$ ipython --no-banner

In [1]: import numpy as np

In [2]: from numpy import linalg as LA

In [3]: np.set_printoptions(precision=2, suppress=True, linewidth=140, sign=" ")

In [4]: rnd = lambda a: np.round(a, 2) + 0

In [5]: feats = np.loadtxt("block19.csv", delimiter=",")

In [6]: feats
Out[6]: 
array([[ 0.4,  0.2,  0.6, -0.4,  0. ,  1.2],
       [-1.1, -0.1, -0.4,  0.6,  2. ,  2.1],
       [ 0. , -0.5, -0.3,  0.5, -6. ,  2. ]])

In [7]: blk = np.stack([feats, -1 * feats, feats[::-1]])

In [8]: print(rnd(np.einsum("bij,cij->bc", blk, blk)))
[[ 52.9  -52.9   13.99]
 [-52.9   52.9  -13.99]
 [ 13.99 -13.99  52.9 ]]

In [9]: LA.matrix_rank(blk.reshape(3, -1))
Out[9]: np.int64(2)

In [10]: LA.matrix_rank(blk)
Out[10]: array([ 3,  3,  3])

In [11]: blk.shape
Out[11]: (3, 3, 6)

In [12]: M = np.minimum.outer(np.arange(1, 6), np.arange(1, 6)) * 4

In [13]: M
Out[13]: 
array([[  4,   4,   4,   4,   4],
       [  4,   8,   8,   8,   8],
       [  4,   8,  12,  12,  12],
       [  4,   8,  12,  16,  16],
       [  4,   8,  12,  16,  20]])

In [14]: x = np.array([-1, -3, 1, -1, 5])

In [15]: y = M @ x

In [16]: b, lr = np.zeros(5), 1 / LA.norm(M, 2) ** 2

In [17]: for i in range(30):
    ...:     b -= lr * M.T @ (M @ b - y)
    ...:     if i % 5 == 0: print(i, round(LA.norm(M @ b - y), 2))
    ...: 
0 26.1
5 24.41
10 22.83
15 21.36
20 20.0
25 18.73

In [18]: rnd(b)
Out[18]: array([-0.37, -0.34,  0.3 ,  1.15,  1.93])

In [19]: rnd(LA.cond(M))
Out[19]: np.float64(45.46)

In [20]: O = M.astype(float).copy()

In [21]: for j in range(5):
    ...:     O[:, j] -= O[:, :j] @ (O[:, :j].T @ O[:, j])
    ...:     O[:, j] /= LA.norm(O[:, j])
    ...: 

In [22]: print(rnd(O.T @ O))
[[ 1.  0.  0.  0.  0.]
 [ 0.  1.  0.  0.  0.]
 [ 0.  0.  1.  0.  0.]
 [ 0.  0.  0.  1.  0.]
 [ 0.  0.  0.  0.  1.]]

In [23]: rnd(O)
Out[23]: 
array([[ 0.45, -0.89,  0.  ,  0.  ,  0.  ],
       [ 0.45,  0.22, -0.87,  0.  ,  0.  ],
       [ 0.45,  0.22,  0.29, -0.82,  0.  ],
       [ 0.45,  0.22,  0.29,  0.41, -0.71],
       [ 0.45,  0.22,  0.29,  0.41,  0.71]])
